% python3 -q
>>> import numpy as np
>>> import numpy.linalg as la
>>> np.set_printoptions(precision=2, suppress=True, linewidth=100)
>>> def rd(a):
...     return np.round(a, 2) + 0
... 
>>> K = np.load("sample8.npy")
>>> K
array([[ -0.78,   0.17,   6.08],
       [  1.76,  -0.13,   6.73],
       [ -2.83,  -0.11,  -0.62],
       [  0.82,  -0.61,   3.8 ],
       [ -1.54,   0.35,  -8.74],
       [ -1.05,   0.34,  10.49],
       [ -2.4 ,   0.1 ,   3.08],
       [  0.93,  -0.23,  -9.  ],
       [  3.83,   0.06,  16.75],
       [  0.17,   0.07,  -3.25],
       [  1.22,  -0.46,  -4.94],
       [  0.69,  -0.24,  15.35],
       [  0.7 ,   0.23,  28.17],
       [ -1.9 ,  -0.59,   1.76],
       [  1.67,  -0.67,   2.81],
       [  2.58,  -0.43,  13.04],
       [  0.61,  -0.89,  -0.94],
       [ -4.56,   0.  ,  -5.74],
       [  1.9 ,  -0.12,  -3.88],
       [ -3.06,  -0.95, -10.53],
       [  0.95,   0.35,   4.38],
       [ -0.67,  -0.58, -15.58],
       [  0.73,  -0.15,  19.71]])
>>> # column 2 is much longer than the rest
>>> d = la.norm(K[:, None] - K[None], axis=-1)
>>> rd(d[:5, :5])
array([[ 0.  ,  2.64,  7.01,  2.89, 14.84],
       [ 2.64,  0.  ,  8.67,  3.11, 15.83],
       [ 7.01,  8.67,  0.  ,  5.75,  8.23],
       [ 2.89,  3.11,  5.75,  0.  , 12.8 ],
       [14.84, 15.83,  8.23, 12.8 ,  0.  ]])
>>> np.flatnonzero(d[16] < d.mean() / 2)
array([ 2,  3,  6,  9, 10, 13, 14, 16, 18, 20])
>>> la.matrix_rank(d ** 2)
np.int64(5)
>>> d.mean(axis=1).argmax()
np.int64(12)
>>> d.shape
(23, 23)
